In [1]: import numpy as np

In [2]: import numpy.linalg as la

In [3]: np.set_printoptions(precision=3, suppress=True, linewidth=140, floatmode="fixed")

In [4]: data = np.loadtxt("run6.csv", delimiter=",")

In [5]: data
Out[5]: 
array([[-0.759, -0.103,  0.369],
       [ 0.285, -0.225, -0.160],
       [ 0.285,  0.424, -0.237],
       [ 0.190,  0.553,  0.692],
       [ 0.380, -0.138,  0.439],
       [-0.285,  0.658, -0.334]])

In [6]: np.zeros(6, 3)
Traceback (most recent call last):
  Cell In[6], line 1
    np.zeros(6, 3)
TypeError: Cannot interpret '3' as a data type


In [7]: data.sum(axis=1)
Out[7]: array([-0.494, -0.101,  0.472,  1.435,  0.680,  0.039])

In [8]: np.round(la.norm(data), 3)
Out[8]: np.float64(1.732)

In [9]: data.mean(axis=0)
Out[9]: array([0.016, 0.195, 0.128])

In [10]: round(np.abs(data).max(), 3)
Out[10]: np.float64(0.759)

In [11]: np.count_nonzero(data)
Out[11]: np.int64(18)

In [12]: vec = np.array([-5, 8, 4])

In [13]: target = data @ vec

In [14]: beta, lr = np.zeros(3), 1 / la.norm(data, 2) ** 2

In [15]: for i in range(300):
    ...:     beta -= lr * data.T @ (data @ beta - target)
    ...:     if i % 50 == 0: print(i, round(la.norm(data @ beta - target), 3))
    ...: 
0 0.0
50 0.0
100 0.0
150 0.0
200 0.0
250 0.0

In [16]: np.round(la.cond(data), 3)
Out[16]: np.float64(1.0)

In [17]: vec = np.array([1, -1, 3])

In [18]: target = data @ vec

In [19]: la.solve(data.T @ data, data.T @ target)
Out[19]: array([ 1.000, -1.000,  3.000])

In [20]: np.round(la.pinv(data) @ data, 3) + 0
Out[20]: 
array([[1.000, 0.000, 0.000],
       [0.000, 1.000, 0.000],
       [0.000, 0.000, 1.000]])

In [21]: try:
    ...:     la.solve(data, target)
    ...: except la.LinAlgError as e:
    ...:     print(repr(e))
    ...: 
LinAlgError('Last 2 dimensions of the array must be square')

In [22]: rng = np.random.default_rng(31233)

In [23]: target = target + 0.1 * rng.normal(size=6)

In [24]: target
Out[24]: array([ 0.433, -0.071, -0.871,  1.590,  1.824, -1.789])

In [25]: beta, *_ = la.lstsq(data, target)

In [26]: np.round(data.T @ (target - data @ beta), 3) + 0
Out[26]: array([0.000, 0.000, 0.000])

In [27]: beta.round()
Out[27]: array([ 1.000, -1.000,  3.000])

In [28]: beta
Out[28]: array([ 0.907, -0.947,  2.875])
